$ python -q
>>> import numpy as np
>>> import numpy.linalg as la
>>> np.set_printoptions(suppress=True, linewidth=120)
>>> def rnd(a):
...     return np.round(a, 3) + 0
... 
>>> J = np.array([[4, 1, 9, 7, 8, 7, 0, 2, 8, 6, 4],
...     [4, 8, 2, 0, 0, 3, 3, 7, 1, 1, 0],
...     [8, 2, 3, 4, 9, 6, 6, 4, 5, 4, 3],
...     [4, 3, 9, 0, 6, 0, 6, 5, 8, 1, 1],
...     [3, 2, 9, 0, 5, 9, 4, 6, 9, 9, 0],
...     [8, 8, 3, 9, 2, 2, 4, 9, 3, 6, 8],
...     [9, 0, 8, 5, 2, 7, 4, 9, 3, 4, 1],
...     [0, 0, 1, 0, 5, 5, 9, 5, 1, 7, 7],
...     [6, 8, 9, 8, 2, 3, 9, 4, 7, 4, 3],
...     [2, 6, 0, 7, 1, 6, 8, 6, 4, 1, 6],
...     [0, 9, 4, 6, 0, 4, 3, 9, 5, 8, 2]])
>>> J
array([[4, 1, 9, 7, 8, 7, 0, 2, 8, 6, 4],
       [4, 8, 2, 0, 0, 3, 3, 7, 1, 1, 0],
       [8, 2, 3, 4, 9, 6, 6, 4, 5, 4, 3],
       [4, 3, 9, 0, 6, 0, 6, 5, 8, 1, 1],
       [3, 2, 9, 0, 5, 9, 4, 6, 9, 9, 0],
       [8, 8, 3, 9, 2, 2, 4, 9, 3, 6, 8],
       [9, 0, 8, 5, 2, 7, 4, 9, 3, 4, 1],
       [0, 0, 1, 0, 5, 5, 9, 5, 1, 7, 7],
       [6, 8, 9, 8, 2, 3, 9, 4, 7, 4, 3],
       [2, 6, 0, 7, 1, 6, 8, 6, 4, 1, 6],
       [0, 9, 4, 6, 0, 4, 3, 9, 5, 8, 2]])
>>> rng = np.random.default_rng(994824)
>>> idx = rng.permutation(11)
>>> idx
array([ 9,  1,  3,  8, 10,  0,  6,  5,  7,  4,  2])
>>> M2 = J[idx][:, idx]
>>> np.trace(M2)
np.int64(41)
>>> np.allclose(M2, J)
False
